% python3 -q
>>> import numpy as np
>>> np.set_printoptions(precision=2, suppress=True, linewidth=120)
>>> def rnd(a):
...     return np.round(a, 2) + 0
... 
>>> W0 = np.load("test15.npy")
>>> rnd(W0)
array([[  1.09,   0.73,  -4.7 ,   7.7 ,  -3.23,   8.61,   1.46,   1.8 ,   3.8 ,  -1.89,   4.  ,   2.56,  -7.13,
          4.  ,  -0.97],
       [ -2.6 ,  -0.27,  -7.89,   6.27,  -5.95,   8.38,   1.94,  -2.63,   0.44,   5.16,   0.45,   4.3 ,   0.76,
          5.07,  -1.61],
       [ -0.09,  -2.79,   0.75,   1.33,  -2.78,   1.37,  -3.53,   6.22,   7.66,  -4.57,   2.51,   0.47,  -7.86,
          3.44,   2.44],
       [  2.43,  -1.12,   1.24,   3.48,  -1.15,   3.2 ,  -2.39,   7.82,   9.03,  -8.46,   4.93,  -0.27, -12.55,
          3.22,   2.19],
       [ -4.24,  -4.86,  -5.41,   7.81,  -8.13,   7.06,  -2.72,  -2.41,  -3.6 ,  10.85,   0.2 ,   7.02,   4.52,
          0.81,  -3.47],
       [  2.12,  -1.76,  -1.29,   9.76,  -3.18,   8.02,  -1.89,   4.39,   2.85,  -1.97,   5.92,   3.48,  -9.07,
          0.46,  -1.97],
       [  1.68,   0.28,  -2.61,   6.04,  -2.34,   6.66,   0.27,   4.04,   5.97,  -4.65,   4.36,   1.36,  -9.35,
          3.93,   0.31],
       [ -2.48,  -0.75,  -6.07,   3.87,  -5.24,   6.02,   0.83,  -0.73,   2.71,   2.77,   0.24,   3.  ,  -0.7 ,
          5.44,  -0.05],
       [ -2.98,   1.51,  -9.3 ,   3.61,  -5.37,   7.67,   3.93,  -3.25,   2.64,   3.34,  -0.8 ,   2.77,   0.77,
          7.89,   0.01],
       [ -0.91,  -4.19,  -2.46,   9.57,  -5.83,   7.47,  -3.37,   1.53,  -1.03,   4.94,   3.55,   5.75,  -2.43,
         -0.56,  -3.2 ],
       [ -2.85,  -1.75,  -4.38,   1.63,  -5.03,   3.63,  -0.65,   0.7 ,   4.15,   1.7 ,  -0.3 ,   2.2 ,  -1.02,
          5.45,   1.17],
       [ -2.91,  -1.92,  -5.19,   3.66,  -5.65,   5.2 ,  -0.46,  -0.38,   2.2 ,   3.72,   0.05,   3.38,   0.02,
          4.57,  -0.16],
       [ -3.72,  -4.91,  -1.45,   0.78,  -5.79,   1.03,  -4.35,   2.32,   3.42,   3.3 ,  -0.56,   2.87,   0.07,
          3.1 ,   1.21],
       [ -2.4 ,  -4.  ,  -6.39,  13.28,  -8.04,  11.31,  -1.65,  -3.07,  -6.19,  11.59,   2.76,   8.68,   2.79,
         -1.12,  -6.16],
       [ -2.11,  -0.73,  -5.91,   4.56,  -5.13,   6.43,   0.78,  -0.53,   2.53,   2.58,   0.71,   3.14,  -1.25,
          5.06,  -0.34],
       [ -3.64,  -4.86,  -2.85,   3.99,  -6.6 ,   3.65,  -3.75,   0.67,   0.61,   6.03,   0.09,   4.56,   1.34,
          1.94,  -0.79],
       [ -5.07,  -1.56,  -7.63,   1.63,  -6.82,   4.77,   0.8 ,  -3.09,   1.45,   6.62,  -2.46,   3.58,   4.25,
          6.54,   0.28],
       [ -0.76,   2.43,  -7.82,   4.6 ,  -3.75,   8.15,   4.07,  -0.92,   4.58,  -0.82,   1.29,   1.73,  -3.85,
          7.5 ,   0.33],
       [ -3.3 ,  -2.57,  -2.35,  -2.02,  -4.47,   0.25,  -2.12,   2.63,   6.8 ,  -0.51,  -1.2 ,   0.65,  -1.78,
          6.17,   3.27],
       [ -0.96,   3.37,  -9.33,   4.88,  -3.9 ,   9.15,   5.43,  -2.17,   4.22,  -0.26,   0.94,   1.84,  -3.09,
          8.38,   0.11],
       [  0.98,  -1.27,  -6.71,  17.03,  -6.05,  14.84,   0.67,  -1.82,  -5.09,   7.1 ,   6.05,   8.08,  -3.  ,
         -1.27,  -7.04],
       [ -5.69,  -4.93,  -3.6 ,  -0.32,  -7.11,   1.01,  -3.5 ,  -0.29,   1.99,   6.7 ,  -2.64,   3.53,   4.23,
          4.28,   1.1 ],
       [  0.03,   1.6 ,  -5.1 ,   3.15,  -2.78,   6.  ,   2.32,   1.84,   6.76,  -3.78,   1.96,   0.59,  -6.52,
          6.92,   1.54],
       [ -3.43,  -1.31,  -6.06,   2.47,  -5.69,   4.9 ,   0.38,  -1.06,   2.74,   3.69,  -0.8 ,   2.95,   0.8 ,
          5.8 ,   0.42],
       [ -2.2 ,  -2.17,  -4.09,   4.04,  -5.19,   5.  ,  -1.1 ,   0.79,   2.7 ,   2.5 ,   0.86,   3.18,  -1.54,
          3.91,  -0.11],
       [  0.48,   0.05,  -3.58,   5.19,  -3.11,   6.34,   0.47,   2.73,   5.24,  -2.72,   3.12,   1.7 ,  -6.95,
          4.51,   0.35],
       [ -5.04,   0.7 , -10.02,   1.11,  -6.45,   5.98,   3.57,  -4.6 ,   2.27,   5.77,  -3.04,   2.86,   4.35,
          8.87,   0.72],
       [ -3.34,  -3.14,  -5.81,   6.91,  -7.  ,   7.16,  -1.19,  -1.85,  -1.45,   7.8 ,   0.51,   5.65,   2.29,
          2.4 ,  -2.46],
       [ -3.46,  -0.5 ,  -8.94,   6.59,  -6.76,   8.87,   2.17,  -4.03,  -0.94,   7.4 ,  -0.26,   5.07,   2.9 ,
          5.09,  -2.18],
       [ -2.37,   2.31,  -8.54,   1.67,  -4.28,   6.39,   4.26,  -1.86,   5.25,   0.12,  -0.76,   1.18,  -1.4 ,
          9.11,   1.53],
       [ -1.81,  -1.04,  -9.12,  13.34,  -7.3 ,  13.25,   1.82,  -4.57,  -5.12,   9.93,   2.66,   7.8 ,   1.97,
          1.45,  -5.82],
       [ -2.74,  -0.45,  -8.36,   7.34,  -6.37,   9.2 ,   1.99,  -3.3 ,  -0.73,   6.47,   0.55,   5.01,   1.55,
          4.57,  -2.36],
       [ -3.34,  -4.23,   0.06,  -3.15,  -4.35,  -1.86,  -4.41,   4.53,   7.55,  -1.21,  -1.07,   0.36,  -2.49,
          5.02,   3.9 ],
       [ -0.35,  -1.49,  -7.5 ,  15.32,  -6.69,  13.88,   0.81,  -2.9 ,  -5.2 ,   8.55,   4.51,   8.03,  -0.66,
         -0.3 ,  -6.5 ],
       [ -3.25,  -4.89,  -2.98,   5.54,  -6.7 ,   4.72,  -3.72,   0.49,  -0.33,   6.57,   0.75,   5.16,   1.12,
          1.19,  -1.62],
       [  1.9 ,   1.3 ,  -5.15,   9.66,  -3.05,  10.26,   2.1 ,   1.6 ,   3.09,  -1.99,   5.  ,   3.01,  -8.04,
          3.49,  -1.86],
       [ -3.57,   0.65,  -7.78,   0.73,  -5.15,   4.96,   2.63,  -1.95,   4.41,   2.15,  -1.69,   1.73,   0.7 ,
          8.36,   1.56]])
>>> theta = np.radians(90)
>>> R = np.eye(15)
>>> R[13, 13] = R[5, 5] = np.cos(theta)
>>> R[13, 5], R[5, 13] = -np.sin(theta), np.sin(theta)
>>> A2 = W0 @ R.T
>>> rnd(np.linalg.det(R)), np.trace(R)
(np.float64(1.0), np.float64(13.0))
>>> np.allclose(W0 @ W0.T, A2 @ A2.T)
True
